$ ipython --no-banner

In [1]: import numpy as np

In [2]: import numpy.linalg as la

In [3]: np.set_printoptions(precision=1, suppress=True, linewidth=100)

In [4]: W0 = np.load("test9.npy")

In [5]: W0
Out[5]: 
array([[-1,  1, -1,  1, -1,  1],
       [-1,  5, -1,  5, -1,  5],
       [-1,  4, -1,  4, -1,  4],
       [-1,  1, -1,  1, -1,  1],
       [-1,  5, -1,  5, -1,  5],
       [-1,  4, -1,  4, -1,  4]])

In [6]: left, sigma, Vt = la.svd(W0)

In [7]: evecs = Vt[:(sigma > 1e-8).sum()]

In [8]: rng = np.random.default_rng(1403)

In [9]: x = W0[4] + 2 * W0[1] + rng.integers(2) * np.eye(6)[4]

In [10]: x
Out[10]: array([-3., 15., -3., 15., -2., 15.])

In [11]: la.matrix_rank(np.vstack([W0, x]))
Out[11]: np.int64(3)

In [12]: np.diag(evecs.T @ evecs)
Out[12]: array([0.3, 0.3, 0.3, 0.3, 0.3, 0.3])

In [13]: round(float(np.trace(la.pinv(W0) @ W0)), 1)
Out[13]: 2.0

In [14]: la.lstsq(W0[:-1].T, W0[-1])[2]
Out[14]: np.int32(2)

In [15]: left, sigma, Vt = la.svd(W0)

In [16]: np.argmax(sigma[:-1] / (sigma[1:] + 1e-6)) + 1
Out[16]: np.int64(2)

In [17]: sigma.round(1) + 0
Out[17]: array([16.3,  1.9,  0. ,  0. ,  0. ,  0. ])

In [18]: other = left[:, :2] @ np.diag(sigma[:2]) @ Vt[:2]

In [19]: np.round(la.norm(W0 - other, 2), 1), round(float(sigma[2]), 1)
Out[19]: (np.float64(0.0), 0.0)

In [20]: round(float(np.abs(W0 - other).max()), 1)
Out[20]: 0.0

In [21]: other
Out[21]: 
array([[-1.,  1., -1.,  1., -1.,  1.],
       [-1.,  5., -1.,  5., -1.,  5.],
       [-1.,  4., -1.,  4., -1.,  4.],
       [-1.,  1., -1.,  1., -1.,  1.],
       [-1.,  5., -1.,  5., -1.,  5.],
       [-1.,  4., -1.,  4., -1.,  4.]])

In [22]: la.matrix_rank(W0, rtol=0.05)
Out[22]: np.int64(2)

In [23]: round(float(la.norm(W0 - other) / la.norm(W0)), 1)
Out[23]: 0.0
